In [1]: import numpy as np

In [2]: np.set_printoptions(precision=3, suppress=True, linewidth=160, floatmode="fixed")

In [3]: rnd = lambda a: np.round(a, 3) + 0

In [4]: A = np.loadtxt("out0.csv", delimiter=",")

In [5]: print(A)
[[ 0.989 -0.974 -0.851]
 [-0.923 -0.508 -0.961]
 [ 0.890  0.565  0.960]
 [ 0.955 -0.508  0.493]
 [ 0.090  0.080  0.178]
 [-0.789  0.778  0.629]
 [-0.974  0.894  0.493]
 [-0.991  0.922  0.380]
 [-0.958  0.856  0.446]
 [-0.050  0.080  0.080]
 [-0.611  0.235 -0.159]
 [ 0.983 -0.964 -0.834]
 [-0.997  0.894 -0.254]
 [ 0.991 -0.617  0.706]
 [-0.999  0.933 -0.310]
 [-0.544  0.834  0.862]
 [-0.658 -0.080 -0.592]
 [ 0.050 -0.834 -0.935]
 [-0.254 -0.446 -0.706]
 [-0.937  0.617 -0.178]
 [-0.711  0.834  0.800]]

In [6]: A2 = np.c_[A[:, :1] @ np.array([[2]]), np.array([0, 1, -2, 0, -1, -2, -3, -2, 2, -3, 1, 1, 0, 2, 2, 2, -3, -1, -3, -3, 0])]

In [7]: print(A2)
[[ 1.978  0.000]
 [-1.846  1.000]
 [ 1.780 -2.000]
 [ 1.910  0.000]
 [ 0.180 -1.000]
 [-1.578 -2.000]
 [-1.948 -3.000]
 [-1.982 -2.000]
 [-1.916  2.000]
 [-0.100 -3.000]
 [-1.222  1.000]
 [ 1.966  1.000]
 [-1.994  0.000]
 [ 1.982  2.000]
 [-1.998  2.000]
 [-1.088  2.000]
 [-1.316 -3.000]
 [ 0.100 -1.000]
 [-0.508 -3.000]
 [-1.874 -3.000]
 [-1.422  0.000]]

In [8]: print(np.linalg.matrix_rank(A2))
2

In [9]: print(rnd(np.linalg.lstsq(A, A2[:, 0])[0]))
[2.000 0.000 0.000]

In [10]: print(rnd(np.linalg.norm(A2 - A @ np.linalg.lstsq(A, A2)[0], axis=0)))
[0.000 8.620]

In [11]: E = np.load("w.npy")

In [12]: print(E)
[[2 3 3 0]
 [0 2 3 3]
 [3 0 2 3]
 [3 3 0 2]]

In [13]: print(E.shape)
(4, 4)

In [14]: print(np.count_nonzero(E))
12

In [15]: np.linalg.rank(E)
Traceback (most recent call last):
  Cell In[15], line 1
    np.linalg.rank(E)
AttributeError: module 'numpy.linalg' has no attribute 'rank'


In [16]: print(np.abs(E).max())
3

In [17]: print(np.unravel_index(np.abs(E).argmax(), E.shape))
(np.int64(0), np.int64(1))

In [18]: P = np.triu(np.array([[0, 0, 0, 2], [0, 3, 1, 0], [0, 3, 1, 0], [3, 0, 0, 2]]), 1) + np.eye(4)

In [19]: A2 = P @ E @ np.linalg.inv(P)

In [20]: print(P @ E - E @ P)
[[ 6.000  6.000 -3.000  0.000]
 [ 3.000  0.000  0.000  3.000]
 [ 0.000  0.000  0.000 -6.000]
 [ 0.000  0.000 -3.000 -6.000]]

In [21]: print(np.trace(A2), np.trace(E))
8.0 8

In [22]: print(rnd(np.poly(A2)))
[  1.000  -8.000   6.000 -68.000 160.000]

In [23]: print(A2)
[[  8.000   9.000  -6.000 -12.000]
 [  3.000   2.000   3.000   0.000]
 [  3.000   0.000   2.000  -3.000]
 [  3.000   3.000  -3.000  -4.000]]

In [24]: rng = np.random.default_rng(81)

In [25]: arr = np.triu(rng.random((3, 3)) < 0.8, 1).astype(int)

In [26]: arr = arr + arr.T

In [27]: print(arr)
[[0 1 0]
 [1 0 1]
 [0 1 0]]

In [28]: print(np.einsum("ij,ji->", arr, arr))
4

In [29]: print(rnd(np.linalg.eigvals(arr)))
[-1.414  0.000  1.414]

In [30]: print(np.kron(np.eye(2, dtype=int), arr))
[[0 1 0 0 0 0]
 [1 0 1 0 0 0]
 [0 1 0 0 0 0]
 [0 0 0 0 1 0]
 [0 0 0 1 0 1]
 [0 0 0 0 1 0]]

In [31]: print(rnd(np.poly(arr)))
[ 1.000  0.000 -2.000  0.000]

In [32]: print(rnd(np.linalg.det(arr.T)))
0.0

In [33]: left, s, vt = np.linalg.svd(arr)

In [34]: print(np.argmax(s[:-1] / (s[1:] + 1e-6)) + 1)
2

In [35]: A2 = left[:, :2] @ np.diag(s[:2]) @ vt[:2]

In [36]: print(rnd(np.linalg.norm(arr - A2) / np.linalg.norm(arr)))
0.0

In [37]: print(A2)
[[0.000 1.000 0.000]
 [1.000 0.000 1.000]
 [0.000 1.000 0.000]]

In [38]: gram = arr.T @ arr

In [39]: print((arr @ arr.T).shape)
(3, 3)

In [40]: print(rnd(np.linalg.svd(arr, compute_uv=False) ** 2))
[2.000 2.000 0.000]

In [41]: print(np.diag(gram))
[1 2 1]

In [42]: print(gram)
[[1 0 1]
 [0 2 0]
 [1 0 1]]

In [43]: print(np.argwhere(np.triu(arr)))
[[0 1]
 [1 2]]

In [44]: L = np.diag(arr.sum(axis=1)) - arr

In [45]: print(rnd(np.linalg.eigvalsh(L)))
[0.000 1.000 3.000]

In [46]: print(L)
[[ 1 -1  0]
 [-1  2 -1]
 [ 0 -1  1]]

In [47]: print((np.linalg.eigvalsh(L) < 1e-8).sum())
1

In [48]: print(round(np.linalg.det(L[1:, 1:])))
1

In [49]: P = np.triu(np.array([[-3, -2, -1], [5, 5, -2], [1, 3, 0]]), 1) + np.eye(3)

In [50]: A2 = P @ arr @ np.linalg.inv(P)

In [51]: print(P @ arr - arr @ P)
[[-2.000 -1.000  0.000]
 [ 0.000  0.000  1.000]
 [ 0.000  0.000  2.000]]

In [52]: print(rnd(np.linalg.det(A2)))
0.0

In [53]: s = 10 * 0.9 ** np.arange(3)

In [54]: q, _ = np.linalg.qr(np.array([[-1.1, 0.2, -0.5], [-0.7, -0.8, -1.0], [0.3, 0.0, -0.2]]))

In [55]: X = rng.normal(size=(14, 3)) * s @ q

In [56]: print(rnd(X))
[[ -5.767  -1.820  12.643]
 [  6.663  15.349   2.986]
 [ -5.532   1.928   6.152]
 [  3.253 -16.274  -0.345]
 [ 11.979  -1.890  -3.267]
 [  1.708   6.281  16.399]
 [  4.420   1.670  -8.227]
 [ -6.787 -10.146  -3.949]
 [ -2.507  -4.259 -11.822]
 [ -6.555  -1.482   9.319]
 [-11.303  -1.343   4.279]
 [  3.469  -4.551 -10.918]
 [  3.953   2.234  -0.342]
 [  1.023   6.696  -1.730]]

In [57]: dist = np.linalg.norm(X[:, None] - X[None], axis=-1)

In [58]: print(rnd(dist[:5, :5]))
[[ 0.000 23.292  7.499 21.423 23.834]
 [23.292  0.000 18.408 31.980 19.093]
 [ 7.499 18.408  0.000 21.229 20.246]
 [21.423 31.980 21.229  0.000 17.076]
 [23.834 19.093 20.246 17.076  0.000]]

In [59]: print(np.unravel_index(dist.round(6).argmax(), dist.shape))
(np.int64(1), np.int64(3))

In [60]: labels = X[:, 1] > np.median(X[:, 1])

In [61]: r0 = X[labels].mean(axis=0) - X[~labels].mean(axis=0)

In [62]: print(labels.astype(int))
[0 1 1 0 0 1 1 0 0 0 1 0 1 1]

In [63]: print(np.argsort(-np.abs(r0).round(6), kind="stable"))
[1 2 0]

In [64]: print(rnd((((X - X.mean(axis=0)) @ r0 > 0) == labels).mean()))
0.714

In [65]: print(rnd(r0))
[ 0.549 10.462  3.979]

In [66]: M = np.load("x.npy")

In [67]: print(M)
[[-5.180  8.555 -3.694]
 [-4.940 10.353 -3.524]
 [-5.704 11.535 -6.315]
 [-4.105 10.947 -4.268]
 [-5.586  8.715 -4.683]
 [-6.299  9.190 -2.651]
 [-4.767  8.690 -5.367]
 [-5.052 10.626 -5.006]
 [-5.079 10.714 -5.899]
 [-6.081 11.047 -4.659]
 [-5.232 10.780 -5.860]
 [-5.192  9.815 -5.927]
 [-5.361  9.889 -3.738]
 [-4.668 10.012 -4.504]
 [-6.123  9.617 -4.658]
 [-6.402  9.000 -7.557]
 [-6.023  9.164 -4.184]
 [-5.295  9.682 -5.332]
 [-4.985  9.527 -4.528]
 [-3.888  9.631 -5.862]
 [-6.218 10.359 -4.858]
 [-6.182  8.901 -6.220]]

In [68]: print(np.abs(M).max())
11.535

In [69]: print(np.linalg.matrix_rank(M))
3

In [70]: dist = np.linalg.norm(M[:, None] - M[None], axis=-1)

In [71]: print(rnd(dist[:5, :5]))
[[0.000 1.822 4.003 2.685 1.081]
 [1.822 0.000 3.126 1.266 2.108]
 [4.003 3.126 0.000 2.663 3.260]
 [2.685 1.266 2.663 0.000 2.711]
 [1.081 2.108 3.260 2.711 0.000]]

In [72]: print((dist + 1e9 * np.eye(22)).round(6).argmin(axis=1))
[ 4 12 10 13 16 16  4 13 10 20  8 17  1 18 16 21 14 11 13 11  9 15]

In [73]: print(np.flatnonzero(dist[7] < dist.mean() / 2))
[ 7  8 10 13]

In [74]: Xs = (M - M.mean(axis=0)) / M.std(axis=0)

In [75]: print(np.argwhere(np.abs(Xs) > 2))
[[ 2  1]
 [ 5  2]
 [15  2]
 [19  0]]

In [76]: print(rnd(Xs.std(axis=0)))
[1.000 1.000 1.000]

In [77]: b = np.linalg.lstsq(np.delete(Xs, 0, axis=1), Xs[:, 0])[0]

In [78]: print(rnd(b))
[0.185 0.077]

In [79]: print(np.abs(b).argmax())
0

In [80]: print(rnd(1 - np.var(Xs[:, 0] - np.delete(Xs, 0, axis=1) @ b)))
0.037

In [81]: m1 = np.load("dump.npy")

In [82]: print(m1)
[[ 9  5 -5]
 [ 9  5 -5]
 [ 5 -2  1]]

In [83]: print([round(float(x), 3) for x in np.linalg.svd(m1, compute_uv=False)[:3]])
[16.417, 4.742, 0.0]

In [84]: print(rnd(np.linalg.norm(m1, 2) / np.linalg.norm(m1)))
0.961

In [85]: data = np.load("sample2.npy")

In [86]: print(rnd(data))
[[-0.527 -0.184  1.609  2.076]
 [ 0.643 -2.621  1.033 -0.663]
 [ 1.406 -0.777 -1.442  1.240]]

In [87]: left, s, vt = np.linalg.svd(data, full_matrices=False)

In [88]: print((s > 1e-8).sum())
3

In [89]: print(rnd(left.T @ left))
[[1.000 0.000 0.000]
 [0.000 1.000 0.000]
 [0.000 0.000 1.000]]

In [90]: print(rnd(s / s[0]))
[1.000 0.900 0.810]

In [91]: print(rnd(left.T @ data @ vt.T))
[[3.000 0.000 0.000]
 [0.000 2.700 0.000]
 [0.000 0.000 2.430]]

In [92]: print(rnd(vt @ vt.T))
[[1.000 0.000 0.000]
 [0.000 1.000 0.000]
 [0.000 0.000 1.000]]

In [93]: basis = X[[11, 2]].astype(float)

In [94]: for _ in range(7):
    ...:     labels = np.linalg.norm(X[:, None] - basis, axis=-1).argmin(axis=1)
    ...:     basis = np.array([X[labels == j].mean(axis=0) for j in range(2)])
    ...: 

In [95]: print(labels)
[1 1 1 0 0 1 0 0 0 1 1 0 1 1]

In [96]: print(rnd(basis[1] - basis[0]))
[-4.281  9.389 12.635]

In [97]: print(np.count_nonzero(data))
12

In [98]: print(rnd(data.sum(axis=1)))
[ 2.974 -1.608  0.427]

In [99]: print(rnd(data.sum(axis=0)))
[ 1.522 -3.581  1.200  2.653]

In [100]: print(rnd(np.linalg.norm(data)))
4.711

In [101]: print(rnd(np.linalg.svd(data, compute_uv=False)))
[3.000 2.700 2.430]

In [102]: print(rnd(np.abs(data).max()))
2.621

In [103]: A2 = data + rng.integers(-2, 3, (3, 1)) @ rng.integers(-2, 3, (1, 4))

In [104]: print(rnd(A2))
[[-0.527 -0.184  1.609  2.076]
 [ 4.643  1.379 -0.967 -0.663]
 [ 3.406  1.223 -2.442  1.240]]

In [105]: print(rnd(A2 - data))
[[ 0.000  0.000  0.000  0.000]
 [ 4.000  4.000 -2.000  0.000]
 [ 2.000  2.000 -1.000  0.000]]

In [106]: print(rnd(np.linalg.svd(A2 - data, compute_uv=False)))
[6.708 0.000 0.000]

In [107]: feats = np.load("data.npy")

In [108]: print(feats)
[[1.000 0.700 0.490]
 [0.700 1.000 0.700]
 [0.490 0.700 1.000]]

In [109]: A2 = np.linalg.inv(feats)

In [110]: print(rnd(np.linalg.cond(feats)))
10.058

In [111]: print(rnd(np.linalg.inv(A2)))
[[1.000 0.700 0.490]
 [0.700 1.000 0.700]
 [0.490 0.700 1.000]]
